% ipython --no-banner

In [1]: import numpy as np

In [2]: np.set_printoptions(suppress=True, linewidth=100)

In [3]: feats = np.load("out12.npy")

In [4]: feats
Out[4]: 
array([[5, 5, 1, 5],
       [1, 1, 3, 0],
       [4, 5, 0, 4],
       [0, 0, 1, 5]])

In [5]: vec = np.array([-2, -1, -2, 0])

In [6]: h = np.maximum(feats @ vec, 0)

In [7]: feats.T @ h
Out[7]: array([0, 0, 0, 0])

In [8]: np.maximum(feats @ vec, 0) - np.maximum(-feats @ vec, 0)
Out[8]: array([-17,  -9, -13,  -2])

In [9]: np.round(np.tanh(feats @ vec), 2)
Out[9]: array([-1.  , -1.  , -1.  , -0.96])

In [10]: feats * (h > 1e-9)[:, None]
Out[10]: 
array([[0, 0, 0, 0],
       [0, 0, 0, 0],
       [0, 0, 0, 0],
       [0, 0, 0, 0]])

In [11]: np.flatnonzero(h > 1e-9)
Out[11]: array([], dtype=int64)

In [12]: vec = np.array([0, 2, 0, 2])

In [13]: target = feats @ vec

In [14]: coef, lr = np.zeros(4), 1 / np.linalg.norm(feats, 2) ** 2

In [15]: for i in range(30):
    ...:     coef -= lr * feats.T @ (feats @ coef - target)
    ...:     if i % 10 == 0: print(i, round(np.linalg.norm(feats @ coef - target), 2))
    ...: 
0 2.52
10 1.07
20 0.73

In [16]: np.round(np.linalg.cond(feats), 2)
Out[16]: np.float64(24.05)

In [17]: coef.round(2)
Out[17]: array([ 0.95,  1.16, -0.02,  1.98])

In [18]: mat = np.array([[0, 0, 1, 0], [0, 0, 0, 1], [1, 0, 0, 1], [0, 1, 1, 0]])

In [19]: np.trace(mat @ mat @ mat) // 6
Out[19]: np.int64(0)

In [20]: mat @ mat
Out[20]: 
array([[1, 0, 0, 1],
       [0, 1, 1, 0],
       [0, 1, 2, 0],
       [1, 0, 0, 2]])

In [21]: low = np.diag(mat.sum(axis=1)) - mat

In [22]: np.linalg.matrix_rank(low)
Out[22]: np.int64(3)

In [23]: (np.linalg.eigvalsh(low) < 1e-8).sum()
Out[23]: np.int64(1)

In [24]: np.round(np.linalg.eigvalsh(low), 2) + 0
Out[24]: array([0.  , 0.59, 2.  , 3.41])

In [25]: round(np.linalg.det(low[1:, 1:]))
Out[25]: 1

In [26]: low
Out[26]: 
array([[ 1,  0, -1,  0],
       [ 0,  1,  0, -1],
       [-1,  0,  2, -1],
       [ 0, -1, -1,  2]])
